In [1]: import numpy as np

In [2]: from numpy import linalg as LA

In [3]: np.set_printoptions(precision=1, suppress=True, linewidth=100)

In [4]: rng = np.random.default_rng(15279)

In [5]: data = np.triu(rng.random((14, 14)) < 0.2, 1).astype(int)

In [6]: data = data + data.T

In [7]: data
Out[7]: 
array([[0, 0, 1, 1, 0, 0, 0, 0, 0, 0, 0, 0, 1, 0],
       [0, 0, 0, 1, 0, 1, 0, 0, 0, 0, 0, 0, 0, 0],
       [1, 0, 0, 0, 0, 0, 0, 0, 0, 0, 0, 0, 0, 0],
       [1, 1, 0, 0, 0, 1, 0, 0, 0, 0, 0, 0, 1, 1],
       [0, 0, 0, 0, 0, 1, 0, 0, 0, 1, 0, 0, 1, 0],
       [0, 1, 0, 1, 1, 0, 0, 0, 0, 0, 0, 0, 0, 0],
       [0, 0, 0, 0, 0, 0, 0, 0, 0, 0, 0, 0, 0, 1],
       [0, 0, 0, 0, 0, 0, 0, 0, 0, 0, 0, 0, 0, 0],
       [0, 0, 0, 0, 0, 0, 0, 0, 0, 0, 0, 0, 0, 0],
       [0, 0, 0, 0, 1, 0, 0, 0, 0, 0, 0, 1, 1, 1],
       [0, 0, 0, 0, 0, 0, 0, 0, 0, 0, 0, 0, 0, 0],
       [0, 0, 0, 0, 0, 0, 0, 0, 0, 1, 0, 0, 0, 0],
       [1, 0, 0, 1, 1, 0, 0, 0, 0, 1, 0, 0, 0, 0],
       [0, 0, 0, 1, 0, 0, 1, 0, 0, 1, 0, 0, 0, 0]])

In [8]: x = np.array([-3, 5, 3, 0, 0, 5, -1, -1, -5, 1, -3, -1, 2, 1])

In [9]: h1 = np.maximum(data @ x, 0)

In [10]: np.flatnonzero(h1 > 1e-9)
Out[10]: array([ 0,  1,  3,  4,  5,  6,  9, 11])

In [11]: np.maximum(data @ (3 * x), 0)
Out[11]: array([15, 15,  0, 30, 24, 15,  3,  0,  0,  6,  0,  3,  0,  0])

In [12]: np.tanh(data @ x)
Out[12]: array([ 1. ,  1. , -1. ,  1. ,  1. ,  1. ,  0.8,  0. ,  0. ,  1. ,  0. ,  0.8, -1. ,  0. ])

In [13]: np.flatnonzero(LA.matrix_power((data != 0) + (data.T != 0) + np.eye(14), 14)[1])
Out[13]: array([ 0,  1,  2,  3,  4,  5,  6,  9, 11, 12, 13])

In [14]: mat = np.loadtxt("block11.csv", delimiter=",")

In [15]: mat
Out[15]: 
array([[ 0., -3.,  0.,  0.,  0.,  0.,  0.,  0.,  0.,  0.,  0.,  0.,  0.,  0.],
       [-3., -1., -3.,  0.,  0.,  0.,  0.,  0.,  0.,  0.,  0.,  0.,  0.,  0.],
       [ 0., -3.,  3., -3.,  0.,  0.,  0.,  0.,  0.,  0.,  0.,  0.,  0.,  0.],
       [ 0.,  0., -3., -2., -3.,  0.,  0.,  0.,  0.,  0.,  0.,  0.,  0.,  0.],
       [ 0.,  0.,  0., -3., -1., -3.,  0.,  0.,  0.,  0.,  0.,  0.,  0.,  0.],
       [ 0.,  0.,  0.,  0., -3., -1., -3.,  0.,  0.,  0.,  0.,  0.,  0.,  0.],
       [ 0.,  0.,  0.,  0.,  0., -3., -1., -3.,  0.,  0.,  0.,  0.,  0.,  0.],
       [ 0.,  0.,  0.,  0.,  0.,  0., -3.,  3., -3.,  0.,  0.,  0.,  0.,  0.],
       [ 0.,  0.,  0.,  0.,  0.,  0.,  0., -3., -3., -3.,  0.,  0.,  0.,  0.],
       [ 0.,  0.,  0.,  0.,  0.,  0.,  0.,  0., -3.,  1., -3.,  0.,  0.,  0.],
       [ 0.,  0.,  0.,  0.,  0.,  0.,  0.,  0.,  0., -3.,  3., -3.,  0.,  0.],
       [ 0.,  0.,  0.,  0.,  0.,  0.,  0.,  0.,  0.,  0., -3.,  3., -3.,  0.],
       [ 0.,  0.,  0.,  0.,  0.,  0.,  0.,  0.,  0.,  0.,  0., -3., -1., -3.],
       [ 0.,  0.,  0.,  0.,  0.,  0.,  0.,  0.,  0.,  0.,  0.,  0., -3.,  3.]])

In [16]: x = np.array([-3, 2, -1, -2, 1, 1, 0, 3, -1, 1, -2, 3, -1, 2])

In [17]: target = mat @ x

In [18]: coef, lr = np.zeros(14), 1 / LA.norm(mat, 2) ** 2

In [19]: for i in range(5):
    ...:     coef -= lr * mat.T @ (mat @ coef - target)
    ...:     if i % 1 == 0: print(i, round(LA.norm(mat @ coef - target), 1))
    ...: 
0 12.6
1 9.4
2 7.6
3 6.3
4 5.5

In [20]: np.round(LA.cond(mat), 1)
Out[20]: np.float64(30.3)

In [21]: ev, vecs = LA.eigh(mat)

In [22]: x = np.array([-4, 2, 3, -2, 3, -3, -4, 1, -1, -2, -5, -4, 0, 0])

In [23]: np.abs(mat).sum(axis=1).max(), round(np.abs(ev).max(), 1)
Out[23]: (np.float64(9.0), np.float64(7.5))

In [24]: x @ mat @ x
Out[24]: np.float64(12.0)

In [25]: np.trace(mat)
Out[25]: np.float64(6.0)

In [26]: mat.inv()
---------------------------------------------------------------------------
AttributeError                            Traceback (most recent call last)
Cell In[26], line 1
----> 1 mat.inv()

AttributeError: 'numpy.ndarray' object has no attribute 'inv'

In [27]: K = np.load("out12.npy")

In [28]: K
Out[28]: 
array([[0.7, 0. , 0. , 0. , 0. , 0. , 0.3],
       [0. , 0.3, 0. , 0.3, 0. , 0.3, 0. ],
       [0. , 0. , 0.5, 0.5, 0. , 0. , 0. ],
       [0.5, 0. , 0. , 0.5, 0. , 0. , 0. ],
       [0. , 0. , 0. , 0. , 0.5, 0.5, 0. ],
       [0. , 0.5, 0. , 0. , 0. , 0.5, 0. ],
       [0. , 0.3, 0. , 0. , 0. , 0.3, 0.3]])

In [29]: LA.matrix_power(K, 2)
Out[29]: 
array([[0.4, 0.1, 0. , 0. , 0. , 0.1, 0.3],
       [0.2, 0.3, 0. , 0.3, 0. , 0.3, 0. ],
       [0.2, 0. , 0.2, 0.5, 0. , 0. , 0. ],
       [0.6, 0. , 0. , 0.2, 0. , 0. , 0.2],
       [0. , 0.2, 0. , 0. , 0.2, 0.5, 0. ],
       [0. , 0.4, 0. , 0.2, 0. , 0.4, 0. ],
       [0. , 0.4, 0. , 0.1, 0. , 0.4, 0.1]])

In [30]: K.sum(axis=1)
Out[30]: array([1., 1., 1., 1., 1., 1., 1.])

In [31]: p = np.eye(7)[6]

In [32]: for _ in range(4):
    ...:     p = p @ K
    ...:     print(p.round(1))
    ...: 
[0.  0.3 0.  0.  0.  0.3 0.3]
[0.  0.4 0.  0.1 0.  0.4 0.1]
[0.1 0.4 0.  0.2 0.  0.4 0. ]
[0.1 0.3 0.  0.2 0.  0.3 0. ]

In [33]: K[:, 7]
---------------------------------------------------------------------------
IndexError                                Traceback (most recent call last)
Cell In[33], line 1
----> 1 K[:, 7]

IndexError: index 7 is out of bounds for axis 1 with size 7

In [34]: round(LA.norm(K), 1)
Out[34]: np.float64(1.8)

In [35]: K.sum(axis=0)
Out[35]: array([1.2, 1.2, 0.5, 1.3, 0.5, 1.7, 0.7])

In [36]: K.sum(axis=1)
Out[36]: array([1., 1., 1., 1., 1., 1., 1.])

In [37]: round(float(np.abs(K).max()), 1)
Out[37]: 0.7

In [38]: np.round(LA.svd(K, compute_uv=False), 1) + 0
Out[38]: array([1.1, 1. , 0.8, 0.6, 0.4, 0.2, 0. ])
